$ python -q
>>> import numpy as np
>>> from numpy import linalg as LA
>>> np.set_printoptions(precision=2, suppress=True, linewidth=120)
>>> M = np.array([[1, -1, 1, -1, -1, 1, -1, 1],
...     [1, -1, -1, 1, -1, 1, 1, -1],
...     [1, 1, -1, -1, -1, -1, 1, 1],
...     [1, 1, -1, -1, 1, 1, -1, -1],
...     [1, -1, -1, 1, 1, -1, -1, 1]])
>>> out = M / LA.norm(M, axis=1, keepdims=True)
>>> cov = out @ out.T
>>> (cov - 2 * np.eye(5)).round(6).argmax(axis=1)
array([1, 0, 0, 0, 0])
>>> cov.round(2) + 0
array([[1., 0., 0., 0., 0.],
       [0., 1., 0., 0., 0.],
       [0., 0., 1., 0., 0.],
       [0., 0., 0., 1., 0.],
       [0., 0., 0., 0., 1.]])
>>> LA.norm(out, axis=1)
array([1., 1., 1., 1., 1.])
>>> def softmax(z):
...     e = np.exp(z - z.max(axis=-1, keepdims=True))
...     return e / e.sum(axis=-1, keepdims=True)
... 
>>> np.round(softmax(10 * M[3]), 2) + 0
array([0.25, 0.25, 0.  , 0.  , 0.25, 0.25, 0.  , 0.  ])
>>> softmax(M[3])
array([0.22, 0.22, 0.03, 0.03, 0.22, 0.22, 0.03, 0.03])
>>> softmax(M[3] + 4)
array([0.22, 0.22, 0.03, 0.03, 0.22, 0.22, 0.03, 0.03])
>>> att = M @ M.T / np.sqrt(8)
>>> softmax(att)
array([[0.81, 0.05, 0.05, 0.05, 0.05],
       [0.05, 0.81, 0.05, 0.05, 0.05],
       [0.05, 0.05, 0.81, 0.05, 0.05],
       [0.05, 0.05, 0.05, 0.81, 0.05],
       [0.05, 0.05, 0.05, 0.05, 0.81]])
>>> softmax(att).round(6).argmax(axis=1)
array([0, 1, 2, 3, 4])
>>> softmax(att)[3] @ M
array([ 1.  ,  0.71, -0.9 , -0.81,  0.71,  0.81, -0.81, -0.71])
>>> f, g = M[4], M[0]
>>> f @ f
np.int64(8)
>>> pr = (f @ g) / (f @ f) * f
>>> np.round(LA.norm(f + g) ** 2 + LA.norm(f - g) ** 2, 2)
np.float64(32.0)
>>> pr
array([ 0., -0., -0.,  0.,  0., -0., -0.,  0.])
>>> LA.matrix_rank(np.outer(f, g))
np.int64(1)
>>> np.outer(f, g)
array([[ 1, -1,  1, -1, -1,  1, -1,  1],
       [-1,  1, -1,  1,  1, -1,  1, -1],
       [-1,  1, -1,  1,  1, -1,  1, -1],
       [ 1, -1,  1, -1, -1,  1, -1,  1],
       [ 1, -1,  1, -1, -1,  1, -1,  1],
       [-1,  1, -1,  1,  1, -1,  1, -1],
       [-1,  1, -1,  1,  1, -1,  1, -1],
       [ 1, -1,  1, -1, -1,  1, -1,  1]])
>>> g - pr
array([ 1., -1.,  1., -1., -1.,  1., -1.,  1.])
>>> out = M / np.sqrt((M ** 2).mean(axis=1, keepdims=True))
>>> LA.matrix_rank(out) == LA.matrix_rank(M)
np.True_
>>> M - M.mean(axis=1, keepdims=True)
array([[ 1., -1.,  1., -1., -1.,  1., -1.,  1.],
       [ 1., -1., -1.,  1., -1.,  1.,  1., -1.],
       [ 1.,  1., -1., -1., -1., -1.,  1.,  1.],
       [ 1.,  1., -1., -1.,  1.,  1., -1., -1.],
       [ 1., -1., -1.,  1.,  1., -1., -1.,  1.]])
>>> feats = np.loadtxt("data.csv", delimiter=",")
>>> feats
array([[-3.27, -3.49, -0.77,  1.12, -5.75,  1.53],
       [-4.71, -0.71, -0.27,  3.05, -3.39, -2.96],
       [-2.97, -0.87,  3.2 , -1.93,  2.27, -1.81],
       [ 1.64,  3.58, -6.53,  9.32, -8.31,  0.06],
       [-5.85, -1.13,  2.05,  4.08, -6.07, -0.11],
       [ 2.7 , -1.55,  0.39, -6.01,  5.92,  0.09],
       [-2.5 , -0.63, -4.39,  7.07, -9.59,  0.21],
       [ 0.3 , -0.34,  2.14, -5.18,  7.51, -3.13],
       [-1.47,  0.1 ,  0.2 ,  6.47, -9.76,  5.85],
       [ 6.96,  5.04, -9.09, 10.01, -8.97,  4.19],
       [-3.68, -4.94, -1.29, -5.61,  4.09, -6.35],
       [ 3.79,  4.32,  1.09,  1.28,  2.92,  0.83],
       [-4.09, -6.01,  3.64, -7.04,  3.41, -1.2 ],
       [ 1.13,  3.75,  2.86,  4.22, -2.4 ,  3.41],
       [-2.8 , -5.95,  2.28, -6.46,  1.41,  0.87],
       [-2.3 , -1.89,  7.21, -9.75, 11.86, -4.25],
       [-5.23, -2.62,  5.3 , -1.04, -1.5 ,  1.58],
       [-4.99, -1.9 ,  4.6 ,  1.43, -3.97,  2.24],
       [-3.03, -3.18, -3.2 , -0.04, -1.79, -3.35],
       [-4.54, -2.35,  3.72, -2.78,  2.1 , -2.14],
       [ 2.95,  1.51,  1.26, -6.19, 10.92, -4.84],
       [ 3.81,  7.25, -0.97,  8.88, -4.7 ,  3.1 ],
       [ 3.54,  7.4 ,  0.62,  8.1 , -3.88,  4.09],
       [-2.8 , -1.63,  2.77,  0.5 , -2.94,  2.24],
       [-1.44, -2.02,  3.83, -3.73,  2.41,  1.04],
       [-4.08, -1.53,  3.87, -0.31, -0.72,  0.04],
       [-6.7 , -1.11,  2.28,  3.71, -5.14, -1.22],
       [ 5.8 ,  2.08, -0.98, -2.08,  4.06,  1.67],
       [-2.41, -1.21, -0.04, -0.97,  0.87, -2.86],
       [ 0.63, -0.74, -0.93, -4.16,  6.  , -4.55],
       [-0.9 ,  1.16,  7.05, -4.54,  8.05, -1.51],
       [ 2.83,  1.19,  1.94, -4.  ,  6.54, -0.23],
       [ 0.16, -0.58, -0.49,  2.53, -5.26,  3.84],
       [ 4.14,  1.87,  2.64, -5.66,  9.48, -0.6 ],
       [-0.9 , -1.38,  3.68, -5.81,  6.82, -1.91],
       [ 0.89,  4.42,  3.29,  1.62,  2.66, -0.2 ],
       [ 1.5 ,  0.62,  1.93, -2.32,  3.69,  0.29],
       [ 2.67,  5.16,  0.88,  5.65, -2.81,  3.8 ],
       [-3.24, -1.49,  7.1 , -5.56,  6.24, -1.25],
       [ 0.99,  1.91, -1.11,  5.34, -6.06,  4.37],
       [ 3.86,  4.49, -0.14,  6.13, -4.75,  5.55],
       [ 4.44,  4.4 ,  0.57,  1.58,  1.86,  1.86]])
>>> out = np.c_[feats[:, :1] @ np.array([[-5]]), np.array([-7, 0, 2, 9, -6, 7, 4, 2, 3, 6, -6, 2, 5, 8, 5, -4, -9, 7, 1, 8, 6, -6, 9, 3, -5, -9, 3, 1, 2, 8, 0, 8, 2, 5, 0, -2, 7, 3, 1, 5, -4, 5])]
>>> out
array([[ 16.35,  -7.  ],
       [ 23.55,   0.  ],
       [ 14.85,   2.  ],
       [ -8.2 ,   9.  ],
       [ 29.25,  -6.  ],
       [-13.5 ,   7.  ],
       [ 12.5 ,   4.  ],
       [ -1.5 ,   2.  ],
       [  7.35,   3.  ],
       [-34.8 ,   6.  ],
       [ 18.4 ,  -6.  ],
       [-18.95,   2.  ],
       [ 20.45,   5.  ],
       [ -5.65,   8.  ],
       [ 14.  ,   5.  ],
       [ 11.5 ,  -4.  ],
       [ 26.15,  -9.  ],
       [ 24.95,   7.  ],
       [ 15.15,   1.  ],
       [ 22.7 ,   8.  ],
       [-14.75,   6.  ],
       [-19.05,  -6.  ],
       [-17.7 ,   9.  ],
       [ 14.  ,   3.  ],
       [  7.2 ,  -5.  ],
       [ 20.4 ,  -9.  ],
       [ 33.5 ,   3.  ],
       [-29.  ,   1.  ],
       [ 12.05,   2.  ],
       [ -3.15,   8.  ],
       [  4.5 ,   0.  ],
       [-14.15,   8.  ],
       [ -0.8 ,   2.  ],
       [-20.7 ,   5.  ],
       [  4.5 ,   0.  ],
       [ -4.45,  -2.  ],
       [ -7.5 ,   7.  ],
       [-13.35,   3.  ],
       [ 16.2 ,   1.  ],
       [ -4.95,   5.  ],
       [-19.3 ,  -4.  ],
       [-22.2 ,   5.  ]])
>>> LA.norm(LA.qr(feats)[0].T @ out, axis=0) ** 2 / ((out ** 2).sum(axis=0) + 1e-12)
array([1.  , 0.12])
